% python3 -q
>>> import numpy as np
>>> np.set_printoptions(precision=2, suppress=True, linewidth=120, sign=" ")
>>> tidy = lambda a: np.round(a, 2) + 0
>>> X = np.tanh(np.array([[-0.5, -0.1],
...     [-0.7, -0.1],
...     [0.2, 0.1],
...     [-0.3, -0.3],
...     [0.8, -0.4],
...     [0.7, -0.1],
...     [0.1, -0.9],
...     [-1.0, -1.8],
...     [-1.5, 1.3],
...     [-2.0, -1.1],
...     [-0.2, 0.9],
...     [-1.7, 0.0],
...     [0.4, -0.7],
...     [0.6, -0.5],
...     [-0.3, -0.1],
...     [-0.4, 0.1],
...     [-0.3, -1.0],
...     [-1.4, 0.7],
...     [-1.4, 0.2],
...     [-0.6, -0.7],
...     [0.5, -1.0],
...     [-1.3, -0.4]]) @ np.array([[0.4, -0.8, 0.4], [0.1, -0.1, -1.2]]))
>>> print(tidy(X))
[[-0.21  0.39 -0.08]
 [-0.28  0.52 -0.16]
 [ 0.09 -0.17 -0.04]
 [-0.15  0.26  0.24]
 [ 0.27 -0.54  0.66]
 [ 0.26 -0.5   0.38]
 [-0.05  0.01  0.81]
 [-0.52  0.75  0.94]
 [-0.44  0.79 -0.97]
 [-0.72  0.94  0.48]
 [ 0.01  0.07 -0.82]
 [-0.59  0.88 -0.59]
 [ 0.09 -0.24  0.76]
 [ 0.19 -0.41  0.69]
 [-0.13  0.24  0.  ]
 [-0.15  0.3  -0.27]
 [-0.22  0.33  0.79]
 [-0.45  0.78 -0.89]
 [-0.49  0.8  -0.66]
 [-0.3   0.5   0.54]
 [ 0.1  -0.29  0.89]
 [-0.51  0.79 -0.04]]
>>> F = np.load("m.npy")
>>> print(F)
[[  0.85   0.51 -13.99  -3.06]
 [  0.35   9.41   2.86  -4.05]
 [-14.96  10.14   1.06   6.7 ]]
>>> t3 = np.stack([F, -2 * F, F[::-1]])
>>> print((t3 @ F.T).shape)
(3, 3, 3)
>>> print(t3.sum(axis=0))
[[-15.81   9.63  15.05   9.76]
 [  0.     0.     0.     0.  ]
 [ 15.81  -9.63 -15.05  -9.76]]
>>> t = np.radians(94)
>>> Rm = np.eye(4)
>>> Rm[2, 2] = Rm[1, 1] = np.cos(t)
>>> Rm[2, 1], Rm[1, 2] = -np.sin(t), np.sin(t)
>>> print(tidy(Rm))
[[ 1.    0.    0.    0.  ]
 [ 0.   -0.07  1.    0.  ]
 [ 0.   -1.   -0.07  0.  ]
 [ 0.    0.    0.    1.  ]]
>>> A2 = F @ Rm.T
>>> print(tidy(np.abs(A2 - F).max(axis=0)))
[  0.    14.5   14.46   0.  ]
>>> print(np.allclose(np.linalg.norm(F, axis=1), np.linalg.norm(A2, axis=1)))
True
>>> print(tidy(Rm.T @ Rm))
[[ 1.  0.  0.  0.]
 [ 0.  1.  0.  0.]
 [ 0.  0.  1.  0.]
 [ 0.  0.  0.  1.]]
>>> print(tidy(np.linalg.pinv(Rm)))
[[ 1.    0.    0.    0.  ]
 [ 0.   -0.07 -1.    0.  ]
 [ 0.    1.   -0.07  0.  ]
 [ 0.    0.    0.    1.  ]]
>>> print(Rm[:, 1] @ Rm[:, 3])
0.0
>>> f, v = F[1], F[0]
>>> print(tidy(f @ f))
113.25
>>> print(tidy(f @ v))
-22.52
>>> p = (f @ v) / (f @ f) * f
>>> print(tidy(p))
[-0.07 -1.87 -0.57  0.81]
>>> print(np.linalg.matrix_rank(np.outer(f, v)))
1
>>> A = np.loadtxt("layer2.csv", delimiter=",")
>>> print(A)
[[  9.   1.   0.]
 [  0.   3.   0.]
 [  0.   0.  28.]]
>>> print(A @ A)
[[  81.   12.    0.]
 [   0.    9.    0.]
 [   0.    0.  784.]]
>>> print(tidy(np.abs(np.linalg.eigvals(A)).max()))
28.0
>>> print(np.allclose(A @ A.T, A.T @ A))
False
>>> print(tidy(np.sort(np.abs(np.linalg.eigvals(A)))))
[  3.   9.  28.]
>>> print((A + A.T) / 2)
[[  9.    0.5   0. ]
 [  0.5   3.    0. ]
 [  0.    0.   28. ]]
>>> print([int(np.linalg.matrix_rank(np.linalg.matrix_power(A, p))) for p in range(1, 4)])
[3, 3, 3]
>>> print(np.linalg.matrix_rank(A - A[0, 0] * np.eye(3)))
2
>>> print(np.prod(np.diag(A)), tidy(np.linalg.det(A)))
756.0 756.0
>>> print(A @ A)
[[  81.   12.    0.]
 [   0.    9.    0.]
 [   0.    0.  784.]]
>>> w, V = np.linalg.eig(A)
>>> print(tidy(np.sort(np.linalg.eigvals(A @ A))))
[   9.   81.  784.]
>>> print(w)
[  9.   3.  28.]
>>> print(tidy(np.sort(np.linalg.eigvals(A.T))))
[  3.   9.  28.]
>>> print(A @ V[:, 0] - w[0] * V[:, 0])
[ 0.  0.  0.]
>>> x0 = np.array([2, 0, 2])
>>> rhs = A @ x0
>>> c, lr = np.zeros(3), 1 / np.linalg.norm(A, 2) ** 2
>>> for i in range(6):
...     c -= lr * A.T @ (A @ c - rhs)
...     if i % 1 == 0: print(i, round(np.linalg.norm(A @ c - rhs), 2))
... 
0 16.12
1 14.43
2 12.92
3 11.57
4 10.37
5 9.28
>>> print(tidy(c))
[ 0.96  0.1   2.  ]
>>> print(tidy(np.linalg.cond(A)))
9.4
>>> J = np.loadtxt("out5.csv", delimiter=",")
>>> print(tidy(J))
[[-0.23 -0.08  0.51 -0.01  0.82]
 [ 0.23 -0.09  0.67 -0.6  -0.37]
 [ 0.78 -0.51 -0.2  -0.03  0.29]
 [-0.51 -0.63 -0.34 -0.48  0.  ]
 [ 0.14  0.58 -0.37 -0.64  0.32]]
>>> x0 = np.array([8, -8, 4, 6, 0])
>>> h1 = np.maximum(J @ x0, 0)
>>> print(tidy(J.T @ h1))
[ 7.54 -4.95 -0.38 -1.26  2.78]
>>> print(tidy(np.maximum(J @ x0, 0) - np.maximum(-J @ x0, 0)))
[ 0.79  1.67  9.35 -3.31 -8.84]
>>> proj = np.triu(np.array([[0, -8, -2, -6, -7],
...     [5, -8, -8, 4, -3],
...     [7, 8, -2, 8, -7],
...     [5, 0, 4, 2, -1],
...     [-9, -9, -3, 5, 6]]), 1) + np.eye(5)
>>> A2 = proj @ J @ np.linalg.inv(proj)
>>> print(tidy(np.trace(A2)), tidy(np.trace(J)))
-0.69 -0.69
>>> print(tidy(np.linalg.det(A2)))
1.0
>>> print(np.linalg.matrix_rank(A2))
5
>>> t3 = np.stack([J, 2 * J, J[::-1]])
>>> print((t3 @ J.T).shape)
(3, 5, 5)
>>> print(tidy(np.linalg.norm(t3, axis=(1, 2))))
[ 2.24  4.47  2.24]
>>> E = np.loadtxt("block18.csv", delimiter=",")
>>> print(tidy(E))
[[ 1.07 -1.36 -0.93]
 [ 1.97 -1.66 -0.03]
 [-1.56 -0.48 -3.56]
 [-0.7  -0.77 -2.7 ]
 [-3.46  0.15 -5.46]
 [ 0.12 -1.04 -1.88]
 [-3.23  0.08 -5.23]
 [-0.3  -0.9  -2.3 ]
 [ 1.87 -1.62 -0.13]
 [-6.97  1.32 -8.97]
 [-2.97 -0.01 -4.97]
 [ 0.18 -1.06 -1.82]
 [-1.46 -0.51 -3.46]
 [ 0.   -1.   -2.  ]
 [-3.54  0.18 -5.54]
 [-1.61 -0.46 -3.61]
 [ 3.55 -2.18  1.55]
 [-4.32  0.44 -6.32]
 [-4.81  0.6  -6.81]
 [-1.19 -0.6  -3.19]
 [ 0.77 -1.26 -1.23]
 [ 1.95 -1.65 -0.05]
 [-3.26  0.09 -5.26]
 [-6.23  1.08 -8.23]]
>>> # looks like rank 2
>>> Z = E[[9, 20]].astype(float)
>>> for _ in range(4):
...     labels = np.linalg.norm(E[:, None] - Z, axis=-1).argmin(axis=1)
...     Z = np.array([E[labels == j].mean(axis=0) for j in range(2)])
... 
>>> print(labels)
[ 1  1  1  1  0  1  0  1  1  0  0  1  1  1  0  1  1  0  0  1  1  1  0  0]
>>> print(tidy(Z))
[[-4.31  0.44 -6.31]
 [ 0.31 -1.1  -1.69]]
>>> print(np.abs(Z[1] - Z[0]).argmax())
0
>>> data = np.array([[2, 3, 1], [2, 1, 3], [2, 3, 0], [3, 3, 2]])
>>> data[:, 2] = 3 * data[:, 1]
>>> print(data)
[[ 2  3  9]
 [ 2  1  3]
 [ 2  3  9]
 [ 3  3  9]]
>>> # rows 0 and 2 are equal
>>> print(np.linalg.cond(data) > 100)
True
>>> print(np.argsort(-np.linalg.norm(data, axis=0).round(6), kind="stable")[:3])
[ 2  1  0]
>>> m1 = np.load("arr.npy")
>>> print(m1)
[[ 0  0  0  0]
 [ 2  1  2  1]
 [ 1  2  2  2]]
>>> # rows and columns are dependent
>>> U, sigma, Vh = np.linalg.svd(m1)
>>> V = Vh[:(sigma > 1e-8).sum()]
>>> rng = np.random.default_rng(8)
>>> x0 = m1[1] + -3 * m1[2] + rng.integers(2) * np.eye(4)[1]
>>> print(x0)
[-1. -4. -4. -5.]
>>> print(np.allclose(V.T @ V @ x0, x0))
False
>>> print(tidy(np.diag(V.T @ V)))
[ 0.73  0.43  0.4   0.43]
>>> U, sigma, Vh = np.linalg.svd(m1)
>>> print(np.argmax(sigma[:-1] / (sigma[1:] + 1e-6)) + 1)
2
>>> A2 = U[:, :2] @ np.diag(sigma[:2]) @ Vh[:2]
>>> print(np.linalg.matrix_rank(m1, rtol=0.05))
2
>>> print(np.linalg.matrix_rank(A2))
2
>>> print(tidy(np.linalg.norm(m1 - A2, 2)), sigma[2])
0.0 0.0
>>> print(np.linalg.matrix_rank(m1, rtol=0.1))
2
>>> print(np.linalg.cond(m1) > 100)
True
>>> print([round(float(x), 2) for x in np.linalg.svd(m1, compute_uv=False)[:3]])
[4.65, 1.18, 0.0]
>>> print(tidy(np.linalg.norm(m1, 2) / np.linalg.norm(m1)))
0.97
>>> feats = np.load("mat.npy")
>>> print(feats)
[[ 1.15  2.45  2.06]
 [ 0.1   0.33  0.27]
 [-0.29 -0.76 -0.58]
 [ 2.94  5.81  5.15]
 [ 5.26 10.57  9.2 ]
 [ 3.77  7.5   6.57]
 [ 5.04 10.12  8.93]
 [ 3.27  6.32  5.56]
 [-3.69 -7.47 -6.47]
 [-1.84 -3.78 -3.26]
 [ 4.83  9.78  8.53]
 [ 5.02 10.05  8.79]
 [-0.61 -1.3  -1.16]
 [ 1.2   2.46  2.14]
 [ 2.78  5.37  4.72]
 [-0.01  0.07  0.02]
 [ 5.45 11.1   9.57]
 [ 0.9   1.82  1.6 ]
 [-1.18 -2.35 -1.95]
 [-1.17 -2.42 -2.07]
 [ 1.91  3.82  3.35]
 [-1.48 -3.1  -2.72]
 [ 3.91  7.76  6.67]
 [-0.96 -1.92 -1.69]
 [-2.65 -5.27 -4.56]]
>>> U, sigma, Vh = np.linalg.svd(feats)
>>> print(tidy(sigma))
[ 42.69   0.24   0.19]
>>> print(np.argmax(sigma[:-1] / (sigma[1:] + 1e-6)) + 1)
1
>>> A2 = U[:, :1] @ np.diag(sigma[:1]) @ Vh[:1]
>>> print(tidy(np.linalg.norm(feats - A2) / np.linalg.norm(feats)))
0.01
>>> print(tidy(np.abs(feats - A2).max()))
0.09
>>> print(np.linalg.matrix_rank(feats, rtol=0.05))
1
>>> print(tidy(np.linalg.norm(feats - A2, 2)), tidy(sigma[1]))
0.24 0.24
>>> x0 = np.array([-6, 7, 0])
>>> rhs = feats @ x0
>>> print(tidy(np.linalg.lstsq(feats, rhs)[0]))
[-6.  7.  0.]
>>> print(tidy(np.linalg.pinv(feats) @ feats))
[[ 1.  0.  0.]
 [ 0.  1.  0.]
 [ 0.  0.  1.]]
>>> print(tidy(np.linalg.solve(feats.T @ feats, feats.T @ rhs)))
[-6.  7.  0.]
>>> rhs = rhs + 0.3 * rng.normal(size=25)
>>> print(tidy(rhs))
[  9.85   1.3   -3.69  22.34  42.37  29.59  40.87  24.91 -29.73 -15.19  39.46  40.49  -4.99   9.82  21.09   0.54  45.43
   7.09  -9.46  -9.81  15.36 -13.31  30.97  -7.72 -21.06]
>>> c, *_ = np.linalg.lstsq(feats, rhs)
>>> print(c.round())
[-5.  7. -1.]
>>> cen = (feats - feats.mean(axis=0)) / feats.std(axis=0)
>>> print(np.argwhere(np.abs(cen) > 2))
[]
>>> c = np.linalg.lstsq(np.delete(cen, 1, axis=1), cen[:, 1])[0]
>>> print(np.abs(c).argmax())
1
>>> cen = feats - feats.mean(axis=0)
>>> V = np.linalg.svd(cen)[2][:1]
>>> A2 = cen - cen @ V.T @ V
>>> print(tidy(np.diag(V.T @ V)))
[ 0.12  0.5   0.38]
>>> print(tidy(A2.std(axis=0)))
[ 0.04  0.03  0.03]
>>> print(tidy(np.cov(cen @ V.T, rowvar=False)))
60.84
>>> print(np.linalg.norm(A2, axis=1).round(6).argmax())
7
>>> Z = feats[[4, 10]].astype(float)
>>> for _ in range(6):
...     labels = np.linalg.norm(feats[:, None] - Z, axis=-1).argmin(axis=1)
...     Z = np.array([feats[labels == j].mean(axis=0) for j in range(2)])
... 
>>> print(labels)
[ 1  1  1  0  0  0  0  0  1  1  0  0  1  1  0  1  0  1  1  1  0  1  0  1  1]
>>> print(np.abs(Z[1] - Z[0]).argmax())
1
>>> print(tidy(Z))
[[ 4.02  8.02  7.  ]
 [-0.75 -1.52 -1.31]]
>>> print(np.bincount(labels))
[ 11  14]
